% ipython --no-banner

In [1]: import numpy as np

In [2]: from numpy import linalg as LA

In [3]: np.set_printoptions(suppress=True, linewidth=140)

In [4]: tidy = lambda a: np.round(a, 4) + 0

In [5]: basis = 3 * np.array([[1.2, 0.3, -0.1, -0.2, 1.3, 0.1, -1.9, -1.0, -0.6],
   ...:     [1.4, -0.9, 0.6, -0.8, 1.1, -0.5, -0.9, 1.5, 1.6],
   ...:     [-0.3, 1.2, -1.3, 1.3, 0.7, -0.2, 1.2, 1.1, 0.1]])

In [6]: rng = np.random.default_rng(992749)

In [7]: idx = rng.integers(0, 3, 16)

In [8]: A = basis[idx] + rng.normal(size=(16, 9))

In [9]: print(tidy(A))
[[-0.1109  3.0963 -2.897   4.9039  1.8815 -1.1814  3.3356  4.1594 -0.4281]
 [ 3.235  -2.3886  0.5565 -2.0081  1.0368 -2.4713 -2.8471  4.1594  3.3418]
 [-0.1818  3.6425 -3.4581  4.5369  1.4421  0.3815  3.6561  0.5194 -1.2596]
 [ 4.3913 -3.4269  1.1495 -2.2434  2.2524 -2.6892 -2.7462  5.2899  4.6849]
 [ 4.7751 -3.2822  0.3899 -2.6321  2.4185 -0.1736 -2.6236  3.3722  5.2299]
 [ 2.2109 -3.4444  2.4153 -2.0919  3.1342 -1.276  -2.3024  4.2348  4.5204]
 [ 4.6582 -3.4747  2.0805 -2.7501  3.5882 -1.3924 -4.4742  3.5721  4.437 ]
 [ 2.3801  1.7524  0.4202 -1.6706  4.5461 -0.086  -4.5446 -2.3707  0.3812]
 [ 4.2992 -1.7173  1.0984 -2.7255  3.5159 -0.7598 -1.1275  4.467   5.1774]
 [ 2.3887 -3.3671 -0.3732 -2.3462  3.6755 -2.259  -2.3086  5.427   4.4555]
 [-0.7046  4.7081 -3.9208  5.2734  2.2542 -0.89    3.824   4.2285  1.6893]
 [-0.2239  3.4507 -4.8122  2.0721  2.6873 -0.1022  3.4245  3.5989  1.3403]
 [ 0.0246  2.1817 -4.0285  4.1563  3.8485  0.6017  4.1122  3.5678 -1.346 ]
 [ 3.6107  0.6206  0.2196  0.2131  2.5268  1.3207 -5.3717 -3.5034 -1.7334]
 [ 4.0423 -3.9229  1.8174 -0.5056  2.8822 -1.1376 -2.9685  4.3973  4.7248]
 [-0.0482  3.4484 -5.7599  4.1623  1.332   0.7934  2.659   3.3382 -0.8287]]

In [10]: hat = A @ LA.solve(A.T @ A, A.T)

In [11]: print(np.allclose(hat @ hat, hat))
True

In [12]: print(tidy(np.trace(hat)))
9.0

In [13]: print(tidy(LA.eigvalsh(hat)))
[0. 0. 0. 0. 0. 0. 0. 1. 1. 1. 1. 1. 1. 1. 1. 1.]

In [14]: x = np.array([-6, 4, 3, 4, -6, -5, 4, -2, 1])

In [15]: target = A @ x

In [16]: print(tidy(LA.solve(A.T @ A, A.T @ target)))
[-6.  4.  3.  4. -6. -5.  4. -2.  1.]

In [17]: print(tidy(LA.pinv(A) @ A))
[[1. 0. 0. 0. 0. 0. 0. 0. 0.]
 [0. 1. 0. 0. 0. 0. 0. 0. 0.]
 [0. 0. 1. 0. 0. 0. 0. 0. 0.]
 [0. 0. 0. 1. 0. 0. 0. 0. 0.]
 [0. 0. 0. 0. 1. 0. 0. 0. 0.]
 [0. 0. 0. 0. 0. 1. 0. 0. 0.]
 [0. 0. 0. 0. 0. 0. 1. 0. 0.]
 [0. 0. 0. 0. 0. 0. 0. 1. 0.]
 [0. 0. 0. 0. 0. 0. 0. 0. 1.]]

In [18]: target = target + 0.3 * rng.normal(size=16)

In [19]: print(tidy(target))
[ 23.2168 -45.5918  24.9543 -61.7472 -76.6461 -54.4333 -81.4222 -52.1865 -65.136  -65.4238  31.6646   1.0579  -4.5875 -55.7183 -64.7716
   4.7199]

In [20]: b, *_ = LA.lstsq(A, target)

In [21]: print(tidy(A.T @ (target - A @ b)))
[0. 0. 0. 0. 0. 0. 0. 0. 0.]

In [22]: print(b.round())
[-6.  4.  3.  4. -6. -5.  4. -2.  1.]

In [23]: print(tidy(b))
[-5.626   4.3059  3.1896  3.6818 -6.0839 -4.9718  4.1852 -1.798   0.6824]

In [24]: A2 = np.c_[A[:, :7] @ np.array([[0, 0, 0, -2, -1, -1, -2],
    ...:     [1, 1, -2, -1, 0, -2, 1],
    ...:     [-2, 0, 0, -2, 2, 2, 0],
    ...:     [-1, 0, 2, -1, 1, 1, 0],
    ...:     [1, -2, 2, 0, 2, 2, 1],
    ...:     [0, -1, -2, 1, -2, 0, -1],
    ...:     [-1, -2, -2, 1, 0, 2, 2]]), np.array([0, 1, 3, 3, 0, 1, 1, 0, 0, 0, 1, 3, 3, 0, 1, 0])]

In [25]: print(tidy(A2))
[[  2.5324  -6.1564   3.0697   0.1699   5.3466   3.4623  13.0523   0.    ]
 [  2.3903   3.7033  13.4712  -8.5046   2.886   -2.9734 -11.0446   1.    ]
 [  3.8078  -6.9352  -3.4023   3.1379  -0.0764   0.7137  12.3789   3.    ]
 [  1.5162   0.2501  17.7425 -10.8467   5.5474   1.5303 -12.7603   3.    ]
 [  3.6122  -2.6983  11.7315  -7.2131  -1.4432  -0.4733 -15.4875   0.    ]
 [ -0.7465  -3.8321  16.1302  -7.2944   9.3482   9.0803  -8.0607   1.    ]
 [  3.1767  -0.3102  20.3589 -13.1193   6.714    1.9302 -16.759    1.    ]
 [ 11.6735   1.8354  11.5075 -10.3129   6.0539  -6.7121  -7.4649   0.    ]
 [  3.4548  -5.7344   8.7899  -8.2397   3.7234   3.3835  -8.295    0.    ]
 [  5.7096  -3.8418  18.528   -2.8854   6.3877   3.9866  -6.8273   0.    ]
 [  5.7064  -6.5582  -0.2288   2.2032   4.4249   0.8767  16.9094   1.    ]
 [ 10.2658  -8.6708  -4.0271   7.8718  -1.7493  -2.0061  13.5371   3.    ]
 [  5.8185 -14.3414   2.2183   6.3838   2.5683   7.6329  13.6037   3.    ]
 [  7.8667   4.9899  12.3407 -12.5455  -0.5462  -9.8894 -16.1383   0.    ]
 [ -1.2013  -2.6127  20.8112 -11.397    7.1265   6.7601 -13.9247   1.    ]
 [  9.4788  -5.3271  -2.8129   7.4578  -6.232   -6.2239   9.4013   0.    ]]

In [26]: print(tidy(LA.norm(A2 - A @ LA.lstsq(A, A2)[0], axis=0)))
[0.     0.     0.     0.     0.     0.     0.     3.6021]

In [27]: print(tidy(LA.lstsq(A, A2[:, 0])[0]))
[ 0.  1. -2. -1.  1.  0. -1.  0.  0.]

In [28]: print(tidy(LA.norm(LA.qr(A)[0].T @ A2, axis=0) ** 2 / ((A2 ** 2).sum(axis=0) + 1e-12)))
[1.     1.     1.     1.     1.     1.     1.     0.6835]

In [29]: feats = np.array([[6, 1, 8, 7, 0, 9, 7, 9],
    ...:     [3, 7, 6, 3, 2, 0, 0, 2],
    ...:     [4, 0, 5, 7, 1, 7, 4, 6],
    ...:     [8, 3, 5, 4, 3, 9, 3, 5],
    ...:     [5, 7, 3, 8, 4, 7, 4, 6],
    ...:     [4, 4, 6, 2, 1, 8, 2, 4],
    ...:     [2, 0, 6, 8, 5, 4, 0, 3],
    ...:     [9, 0, 7, 5, 0, 7, 0, 7]])

In [30]: print(feats)
[[6 1 8 7 0 9 7 9]
 [3 7 6 3 2 0 0 2]
 [4 0 5 7 1 7 4 6]
 [8 3 5 4 3 9 3 5]
 [5 7 3 8 4 7 4 6]
 [4 4 6 2 1 8 2 4]
 [2 0 6 8 5 4 0 3]
 [9 0 7 5 0 7 0 7]]

In [31]: print((feats - feats.T) / 2)
[[ 0.  -1.   2.  -0.5 -2.5  2.5  2.5  0. ]
 [ 1.   0.   3.   0.  -2.5 -2.   0.   1. ]
 [-2.  -3.   0.   1.  -1.   0.5 -1.  -0.5]
 [ 0.5  0.  -1.   0.  -2.5  3.5 -2.5  0. ]
 [ 2.5  2.5  1.   2.5  0.   3.  -0.5  3. ]
 [-2.5  2.  -0.5 -3.5 -3.   0.  -1.  -1.5]
 [-2.5  0.   1.   2.5  0.5  1.   0.   1.5]
 [ 0.  -1.   0.5  0.  -3.   1.5 -1.5  0. ]]

In [32]: print(tidy(LA.det(feats)))
-348438.0

In [33]: print(tidy(np.abs(LA.eigvals(feats)).max()))
35.7269

In [34]: print((feats + feats.T) / 2)
[[6.  2.  6.  7.5 2.5 6.5 4.5 9. ]
 [2.  7.  3.  3.  4.5 2.  0.  1. ]
 [6.  3.  5.  6.  2.  6.5 5.  6.5]
 [7.5 3.  6.  4.  5.5 5.5 5.5 5. ]
 [2.5 4.5 2.  5.5 4.  4.  4.5 3. ]
 [6.5 2.  6.5 5.5 4.  8.  3.  5.5]
 [4.5 0.  5.  5.5 4.5 3.  0.  1.5]
 [9.  1.  6.5 5.  3.  5.5 1.5 7. ]]

In [35]: X = np.load("arr.npy")

In [36]: print(X)
[[3 7 9 0 0 0 0 0]
 [0 8 6 0 0 0 0 0]
 [0 6 6 0 4 0 0 0]
 [0 0 0 0 6 0 5 0]
 [0 7 0 7 0 2 0 0]
 [0 2 0 0 0 4 0 8]
 [5 0 1 0 0 0 0 0]
 [0 0 0 0 0 0 0 0]
 [8 0 0 0 0 0 0 3]
 [0 0 0 7 0 5 0 0]
 [0 0 0 0 0 0 0 0]]

In [37]: # row 10 repeats row 7

In [38]: A2 = X + rng.integers(-2, 3, (11, 7)) @ rng.integers(-2, 3, (7, 8))

In [39]: print(A2)
[[  7   4   4   0  -2   6  -6   0]
 [-12  10   9  -3  -2   6  -2  -7]
 [  2  17  19  -1   2   2   0  -5]
 [ 11   0  -1   2   6  -3   5   4]
 [  1   9   5  10   4   3   5  -2]
 [ -4  11  10  -7  -2   6  -4   4]
 [ 11   6  10   5  -4  -2   6  -6]
 [-10   4   7  -5   8   2   0   2]
 [ -1  -1  -1  -7   4   5  -5   3]
 [  3  -7 -11   5   2   5  -7  10]
 [  7   5   4   0  -2  -8  -2  10]]

In [40]: print(A2 - X)
[[  4  -3  -5   0  -2   6  -6   0]
 [-12   2   3  -3  -2   6  -2  -7]
 [  2  11  13  -1  -2   2   0  -5]
 [ 11   0  -1   2   0  -3   0   4]
 [  1   2   5   3   4   1   5  -2]
 [ -4   9  10  -7  -2   2  -4  -4]
 [  6   6   9   5  -4  -2   6  -6]
 [-10   4   7  -5   8   2   0   2]
 [ -9  -1  -1  -7   4   5  -5   0]
 [  3  -7 -11  -2   2   0  -7  10]
 [  7   5   4   0  -2  -8  -2  10]]

In [41]: print(np.abs(A2 - X).sum(axis=1))
[26 37 36 21 23 42 44 38 32 42 38]

In [42]: blk = np.stack([X, -3 * X, X[::-1]])

In [43]: print(np.einsum("bij,cij->bc", blk, blk))
[[  747 -2241    84]
 [-2241  6723  -252]
 [   84  -252   747]]

In [44]: print(LA.matrix_rank(blk.reshape(3, -1)))
2

In [45]: hat = X @ LA.solve(X.T @ X, X.T)

In [46]: print(tidy(np.trace(hat)))
8.0

In [47]: print(tidy(np.diag(hat)))
[0.9439 0.791  1.     1.     0.9447 0.9689 0.6278 0.     0.7789 0.9447 0.    ]

In [48]: print(np.allclose(hat @ hat, hat))
True

In [49]: W0 = np.loadtxt("dump.csv", delimiter=",")

In [50]: print(W0)
[[10.6738 21.2928 10.5787 21.5967  1.4238]
 [10.906  19.3638 11.4908 19.9933 -1.4826]
 [10.3445 19.8498  9.8181 20.5762 -1.0987]
 [10.479  19.9039  7.9756 20.9146  0.5238]
 [10.0323 21.016  10.4413 18.3746 -0.1768]
 [11.818  18.4553  8.2523 20.3416  1.4722]
 [ 9.2791 18.2988 11.5507 18.9471 -0.5405]
 [ 9.8183 20.7988  8.5046 20.6739  1.2936]
 [10.4261 20.6236 11.0015 19.053  -1.0016]
 [ 8.5587 21.8943  9.8253 19.8982  0.4583]
 [10.0834 20.3011 10.3952 19.6039  0.053 ]
 [11.0165 19.8743 11.7831 20.1743 -0.9395]
 [ 9.4942 21.2168  9.448  18.5024  0.6496]
 [ 8.755  19.4591  9.0824 20.5175 -1.3636]
 [12.3341 20.9429  8.0242 19.2429 -0.665 ]
 [10.5678 18.3514  9.6819 19.6371 -0.4   ]
 [11.8697 19.8276  9.2089 21.2386  0.6409]
 [10.4823 20.7531  9.7166 20.5976 -0.3388]]

In [51]: x = np.array([-2, 1, -3, 2, -3])

In [52]: target = W0 @ x

In [53]: print(tidy(LA.lstsq(W0, target)[0]))
[-2.  1. -3.  2. -3.]

In [54]: target = target + 0.1 * rng.normal(size=18)

In [55]: print(tidy(target))
[ 7.2039  7.5595 14.0892 15.2862  7.0137  6.3278  4.7236 13.2336  8.0353 13.6217  8.0047  5.5759  9.0452 19.9497 12.7195  8.4804  8.8849
 12.7225]

In [56]: b, *_ = LA.lstsq(W0, target)

In [57]: print(tidy(LA.norm(target - W0 @ b)))
0.3912

In [58]: print(tidy(W0.T @ (target - W0 @ b)))
[0. 0. 0. 0. 0.]

In [59]: m1 = np.load("case14.npy")

In [60]: print(m1)
[[ 0  0  5  0]
 [-9  0  0  0]
 [ 0 -3  0  0]
 [ 0  0  0  5]]

In [61]: print(np.einsum("ij,ji->", m1, m1))
25

In [62]: print(tidy(LA.det(2 * m1)), tidy(LA.det(m1)))
10800.0 675.0

In [63]: print(np.einsum("ii->", m1))
5

In [64]: print(np.allclose(m1, m1.T))
False

In [65]: print((m1 - m1.T) / 2)
[[ 0.   4.5  2.5  0. ]
 [-4.5  0.   1.5  0. ]
 [-2.5 -1.5  0.   0. ]
 [ 0.   0.   0.   0. ]]

In [66]: print(tidy(np.sort(np.abs(LA.eigvals(m1)))))
[5.     5.1299 5.1299 5.1299]

In [67]: r0 = np.array([-2, -1, 2, 0])

In [68]: A2 = m1 + np.outer(r0, np.eye(4)[3])

In [69]: print(LA.matrix_rank(LA.inv(A2) - LA.inv(m1), tol=1e-8))
1

In [70]: arr = np.load("block7.npy")

In [71]: print(arr)
[[ 2.  0.  0.  0.  0.  0.]
 [ 0. -1. -1.  2.  1.  0.]
 [ 0. -3. -3.  1. -2. -2.]
 [ 0.  2.  1. -1. -3.  0.]
 [ 0.  2.  3. -3. -1.  1.]
 [ 0. -2.  0. -1.  1.  2.]]

In [72]: r0, r1 = arr[0], arr[1]

In [73]: print(r0 @ r0)
4.0

In [74]: pr = (r0 @ r1) / (r0 @ r0) * r0

In [75]: print((r1 - pr) @ r0)
0.0

In [76]: print(tidy(LA.norm(r0 + r1) ** 2 + LA.norm(r0 - r1) ** 2))
22.0

In [77]: print(pr)
[0. 0. 0. 0. 0. 0.]
